>>> import numpy as np
>>> np.set_printoptions(suppress=True, linewidth=120)
>>> mat = np.load("arr.npy")
>>> mat
array([[-10,   5,  -4, -13, -10,  -5,   9,  -5,   6,   6,   5, -18,   5, -15,  -5],
       [ -6,  -4,   0,  -8,   0,   5,  10,  -6,  12,   9,   4, -10,   4,  -9,  -4],
       [-10,   1,   2,  -9,  -4,  -3,   7,   1,   0,   6,   3, -16,   3, -15,  -3],
       [ -2,  -4,  -5,  -8,  -1,   8,  11, -13,  21,   9,   5,  -5,   5,  -3,  -5],
       [ -6,   3,  -6, -11,  -8,  -1,   9,  -9,  12,   6,   5, -12,   5,  -9,  -5],
       [  8,   3,  -1,   9,   1,  -3, -10,   4,  -9,  -9,  -4,  13,  -4,  12,   4],
       [ 12,   3,  -6,   9,   0,   0,  -9,  -3,   0,  -9,  -3,  18,  -3,  18,   3],
       [  2,   4,  -4,   0,  -4,  -3,  -2,  -2,   0,  -3,   0,   2,   0,   3,   0],
       [ 10,   0,   1,  12,   5,   0, -11,   5,  -9,  -9,  -5,  17,  -5,  15,   5],
       [ -6,   4,  -3,  -8,  -7,  -4,   5,  -3,   3,   3,   3, -11,   3,  -9,  -3],
       [  0,  -4,   6,   4,   6,   2,  -2,   6,  -6,   0,  -2,   2,  -2,   0,   2],
       [ -2,   6,  -2,  -2,  -6,  -7,  -2,   2,  -6,  -3,   0,  -4,   0,  -3,   0],
       [ -4, -11,   8,  -1,  10,  10,   7,   1,   6,   9,   1,  -4,   1,  -6,  -1]])
>>> gram = mat.T @ mat
>>> np.round(np.linalg.svd(mat, compute_uv=False) ** 2, 2) + 0
array([7159.59, 1276.29, 1025.12,    0.  ,    0.  ,    0.  ,    0.  ,    0.  ,    0.  ,    0.  ,    0.  ,    0.  ,
          0.  ])
>>> np.allclose(gram, gram.T)
True
>>> np.round(np.linalg.eigvalsh(gram)[::-1], 2) + 0
array([7159.59, 1276.29, 1025.12,    0.  ,    0.  ,    0.  ,    0.  ,    0.  ,    0.  ,    0.  ,    0.  ,    0.  ,
          0.  ,    0.  ,    0.  ])
>>> np.trace(gram), (mat ** 2).sum()
(np.int64(9461), np.int64(9461))
>>> (mat @ mat.T).shape
(13, 13)
>>> np.linalg.matrix_rank(gram)
np.int64(3)
